$ python3 -q
>>> import numpy as np
>>> np.set_printoptions(precision=2, suppress=True, linewidth=200)
>>> rd = lambda a: np.round(a, 2) + 0
>>> arr = np.load("sample9.npy")
>>> rd(arr)
array([[-5.45, -2.46, -3.97, -1.95,  4.26, -4.22, -2.56, -1.19, -0.9 ],
       [-3.98, -0.48, -6.51,  2.54,  2.64, -2.36, -3.79,  1.42, -2.46],
       [ 1.95, -0.97,  6.47, -4.86, -0.85,  0.5 ,  3.61, -2.77,  2.85],
       [-0.22,  1.91, -5.62,  5.93, -0.56,  0.93, -3.01,  3.41, -2.77],
       [-5.31, -2.91, -2.49, -3.43,  4.34, -4.39, -1.75, -2.04, -0.18],
       [-1.32,  1.33, -6.23,  5.32,  0.33,  0.03, -3.43,  3.05, -2.85],
       [ 2.73,  3.  , -2.84,  6.28, -2.78,  3.08, -1.29,  3.65, -1.96],
       [-2.51, -2.95,  3.1 , -6.33,  2.63, -2.93,  1.45, -3.67,  2.05],
       [ 4.58,  3.21,  0.23,  5.06, -4.  ,  4.17,  0.49,  2.97, -0.8 ],
       [-3.48, -3.16,  1.79, -6.  ,  3.3 , -3.56,  0.68, -3.5 ,  1.59],
       [-5.45, -2.54, -3.77, -2.18,  4.29, -4.26, -2.44, -1.32, -0.79]])
>>> rank = np.linalg.matrix_rank(arr)
>>> rank
np.int64(2)
>>> null = np.linalg.svd(arr)[2][rank:].T
>>> [int(np.linalg.matrix_rank(arr[:, :j + 1])) for j in range(9)]
[1, 2, 2, 2, 2, 2, 2, 2, 2]
>>> np.allclose(arr @ null, 0)
True
>>> [int(np.linalg.matrix_rank(np.delete(arr, i, axis=0))) for i in range(11)]
[2, 2, 2, 2, 2, 2, 2, 2, 2, 2, 2]
>>> print(null.shape)
(9, 7)
>>> np.linalg.matrix_rank(arr.T @ arr), np.linalg.matrix_rank(arr @ arr.T)
(np.int64(2), np.int64(2))
>>> M2 = arr / np.linalg.norm(arr, axis=1, keepdims=True)
>>> G = M2 @ M2.T
>>> print(rd(np.degrees(np.arccos(np.clip(G[10, 0], -1, 1)))))
2.21
>>> np.argwhere(np.triu(np.abs(G) > 0.95, 1))
array([[ 0,  4],
       [ 0, 10],
       [ 2,  5],
       [ 3,  5],
       [ 4, 10],
       [ 6,  7],
       [ 6,  9],
       [ 7,  9],
       [ 8,  9]])
>>> print(rd(np.linalg.norm(M2, axis=1)))
[1. 1. 1. 1. 1. 1. 1. 1. 1. 1. 1.]
>>> Uu, s, vt = np.linalg.svd(arr)
>>> vecs = vt[:(s > 1e-8).sum()]
>>> rng = np.random.default_rng(581)
>>> vec = arr[8] + 3 * arr[9] + rng.integers(2) * np.eye(9)[7]
>>> rd(vec)
array([ -5.85,  -6.26,   5.59, -12.94,   5.9 ,  -6.5 ,   2.52,  -7.52,   3.97])
>>> print(np.linalg.matrix_rank(np.vstack([arr, vec])))
2
>>> print(np.allclose(vecs.T @ vecs @ vec, vec))
True
>>> print(rd(np.diag(vecs.T @ vecs)))
[0.3  0.1  0.44 0.41 0.19 0.19 0.15 0.14 0.08]
>>> vec = np.array([0, 1, 3, 3, 0, 0, 1, 2, 3])
>>> h = np.maximum(arr @ vec, 0)
>>> rd(np.maximum(arr @ vec, 0) - np.maximum(-arr @ vec, 0))
array([-27.85, -20.73,  10.45,  -1.65, -27.02,  -7.3 ,  13.46, -12.36,  23.11, -17.35, -27.84])
>>> rd(arr * (h > 1e-9)[:, None])
array([[ 0.  ,  0.  ,  0.  ,  0.  ,  0.  ,  0.  ,  0.  ,  0.  ,  0.  ],
       [ 0.  ,  0.  ,  0.  ,  0.  ,  0.  ,  0.  ,  0.  ,  0.  ,  0.  ],
       [ 1.95, -0.97,  6.47, -4.86, -0.85,  0.5 ,  3.61, -2.77,  2.85],
       [ 0.  ,  0.  ,  0.  ,  0.  ,  0.  ,  0.  ,  0.  ,  0.  ,  0.  ],
       [ 0.  ,  0.  ,  0.  ,  0.  ,  0.  ,  0.  ,  0.  ,  0.  ,  0.  ],
       [ 0.  ,  0.  ,  0.  ,  0.  ,  0.  ,  0.  ,  0.  ,  0.  ,  0.  ],
       [ 2.73,  3.  , -2.84,  6.28, -2.78,  3.08, -1.29,  3.65, -1.96],
       [ 0.  ,  0.  ,  0.  ,  0.  ,  0.  ,  0.  ,  0.  ,  0.  ,  0.  ],
       [ 4.58,  3.21,  0.23,  5.06, -4.  ,  4.17,  0.49,  2.97, -0.8 ],
       [ 0.  ,  0.  ,  0.  ,  0.  ,  0.  ,  0.  ,  0.  ,  0.  ,  0.  ],
       [ 0.  ,  0.  ,  0.  ,  0.  ,  0.  ,  0.  ,  0.  ,  0.  ,  0.  ]])
>>> print(rd(np.maximum(arr @ (3 * vec), 0)))
[ 0.    0.   31.36  0.    0.    0.   40.38  0.   69.33  0.    0.  ]
>>> rd(np.tanh(arr @ vec))
array([-1.  , -1.  ,  1.  , -0.93, -1.  , -1.  ,  1.  , -1.  ,  1.  , -1.  , -1.  ])
>>> E = np.load("arr.npy")
>>> E
array([[-2,  2, -2,  2, -2,  2],
       [ 3,  3,  3,  3,  3,  3],
       [ 1,  3,  1,  3,  1,  3],
       [-2,  2, -2,  2, -2,  2],
       [ 3,  3,  3,  3,  3,  3],
       [ 1,  3,  1,  3,  1,  3]])
>>> np.argsort(-np.linalg.norm(E, axis=0).round(6), kind="stable")[:3]
array([1, 3, 5])
>>> print([round(float(x), 2) for x in np.linalg.svd(E, compute_uv=False)[:3]])
[12.71, 7.37, 0.0]
>>> W1 = np.array([[3, 0, 3, 0, 2, 3],
...     [2, 1, 2, 2, 0, 1],
...     [0, 0, 2, 2, 2, 3],
...     [3, 0, 2, 1, 2, 0],
...     [0, 3, 2, 2, 2, 1],
...     [3, 0, 3, 0, 1, 2]])
>>> coef = np.array([5, 1, 0, 3, 4, 5])
>>> H = np.maximum(E @ W1 + coef, 0)
>>> np.linalg.matrix_rank(H)
np.int64(3)
>>> H
array([[15,  0,  0,  1,  0,  0],
       [38, 13, 42, 24, 31, 35],
       [32,  7, 28, 16, 19, 21],
       [15,  0,  0,  1,  0,  0],
       [38, 13, 42, 24, 31, 35],
       [32,  7, 28, 16, 19, 21]])
>>> rd((H > 0).mean(axis=0))
array([1.  , 0.67, 0.67, 1.  , 0.67, 0.67])
>>> W2 = np.array([[-2, -1, 0],
...     [-1, 0, 2],
...     [1, 0, -1],
...     [0, 1, 1],
...     [2, 0, -1],
...     [0, -2, -1]])
>>> H @ W2
array([[-30, -14,   1],
       [ 15, -84, -58],
       [ -5, -58, -38],
       [-30, -14,   1],
       [ 15, -84, -58],
       [ -5, -58, -38]])
>>> f, v = E[4], E[5]
>>> f @ v
np.int64(36)
>>> f @ f
np.int64(54)
>>> p = (f @ v) / (f @ f) * f
>>> (v - p) @ f
np.float64(0.0)
>>> rank = np.linalg.matrix_rank(E)
>>> rank
np.int64(2)
>>> null = np.linalg.svd(E)[2][rank:].T
>>> np.allclose(E @ null, 0)
True
>>> rd(null @ null.T)
array([[ 0.67,  0.  , -0.33,  0.  , -0.33,  0.  ],
       [ 0.  ,  0.67,  0.  , -0.33,  0.  , -0.33],
       [-0.33,  0.  ,  0.67,  0.  , -0.33,  0.  ],
       [ 0.  , -0.33,  0.  ,  0.67,  0.  , -0.33],
       [-0.33,  0.  , -0.33,  0.  ,  0.67,  0.  ],
       [ 0.  , -0.33,  0.  , -0.33,  0.  ,  0.67]])
>>> M2 = np.array([[0, 0, 2, 1, 2, 0, 1, 2, 0],
...     [1, 1, 1, 1, 0, 0, 0, 1, 2],
...     [2, 1, 2, 0, 1, 1, 2, 1, 1],
...     [0, 1, 1, 2, 2, 0, 1, 0, 2],
...     [1, 1, 0, 1, 0, 2, 2, 1, 2],
...     [0, 2, 1, 0, 1, 2, 0, 1, 0],
...     [1, 0, 0, 0, 0, 1, 2, 2, 2],
...     [2, 2, 0, 1, 0, 2, 1, 2, 2],
...     [1, 0, 1, 0, 1, 1, 0, 2, 1]])
>>> m1 = np.tril(M2)
>>> m1
array([[0, 0, 0, 0, 0, 0, 0, 0, 0],
       [1, 1, 0, 0, 0, 0, 0, 0, 0],
       [2, 1, 2, 0, 0, 0, 0, 0, 0],
       [0, 1, 1, 2, 0, 0, 0, 0, 0],
       [1, 1, 0, 1, 0, 0, 0, 0, 0],
       [0, 2, 1, 0, 1, 2, 0, 0, 0],
       [1, 0, 0, 0, 0, 1, 2, 0, 0],
       [2, 2, 0, 1, 0, 2, 1, 2, 0],
       [1, 0, 1, 0, 1, 1, 0, 2, 1]])
>>> M2 = np.array([[3, -2, 3],
...     [-3, -3, 4],
...     [2, -2, 4],
...     [-3, -2, 3],
...     [2, 5, -3],
...     [-2, 3, -5],
...     [-3, 5, 2],
...     [5, -3, 5],
...     [4, 5, -5]])
>>> print(np.einsum("ik,kj->ij", m1, M2))
[[  0   0   0]
 [  0  -5   7]
 [  7 -11  18]
 [ -7  -9  14]
 [ -3  -7  10]
 [ -6   3  -1]
 [ -5  11   2]
 [  0  -7  19]
 [ 19   3   4]]
>>> print(np.linalg.matrix_rank(np.vstack([m1, M2.T])))
9
>>> print(np.vstack([m1, M2.T]).shape)
(12, 9)
>>> print(np.einsum("ij,ij->i", m1, m1))
[ 0  2  9  6  3 10  6 18  9]
>>> M2.T @ m1.T
array([[  0,   0,   7,  -7,  -3,  -6,  -5,   0,  19],
       [  0,  -5, -11,  -9,  -7,   3,  11,  -7,   3],
       [  0,   7,  18,  14,  10,  -1,   2,  19,   4]])
>>> t3 = np.stack([m1, -1 * m1, m1[::-1]])
>>> np.linalg.matrix_rank(t3.reshape(3, -1))
np.int64(2)
>>> (t3 @ m1.T).shape
(3, 9, 9)
>>> print(np.einsum("bij,cij->bc", t3, t3))
[[ 63 -63  21]
 [-63  63 -21]
 [ 21 -21  63]]
>>> t3.shape
(3, 9, 9)
>>> Uu, s, vt = np.linalg.svd(E)
>>> vecs = vt[:(s > 1e-8).sum()]
>>> vec = E[1] + 5 * E[2] + rng.integers(2) * np.eye(6)[4]
>>> print(vec)
[ 8. 18.  8. 18.  9. 18.]
>>> rd(np.linalg.norm(vec - vecs.T @ vecs @ vec))
np.float64(0.82)
>>> rd(vecs.T @ vecs)
array([[0.33, 0.  , 0.33, 0.  , 0.33, 0.  ],
       [0.  , 0.33, 0.  , 0.33, 0.  , 0.33],
       [0.33, 0.  , 0.33, 0.  , 0.33, 0.  ],
       [0.  , 0.33, 0.  , 0.33, 0.  , 0.33],
       [0.33, 0.  , 0.33, 0.  , 0.33, 0.  ],
       [0.  , 0.33, 0.  , 0.33, 0.  , 0.33]])
>>> vec = np.array([2, -2, -3, -3, 2, 2, 1, 2, -1])
>>> (m1 * vec).sum(axis=1)
array([  0,   0,  -4, -11,  -3,  -1,   6,   6,   6])
>>> np.linalg.norm(m1 @ vec) <= np.linalg.norm(m1, 2) * np.linalg.norm(vec) + 1e-9
np.True_
>>> np.sign((m1 @ vec).round(6))
array([ 0,  0, -1, -1, -1, -1,  1,  1,  1])
>>> print(m1 @ np.ones(9))
[ 0.  2.  5.  4.  3.  6.  4. 10.  7.]
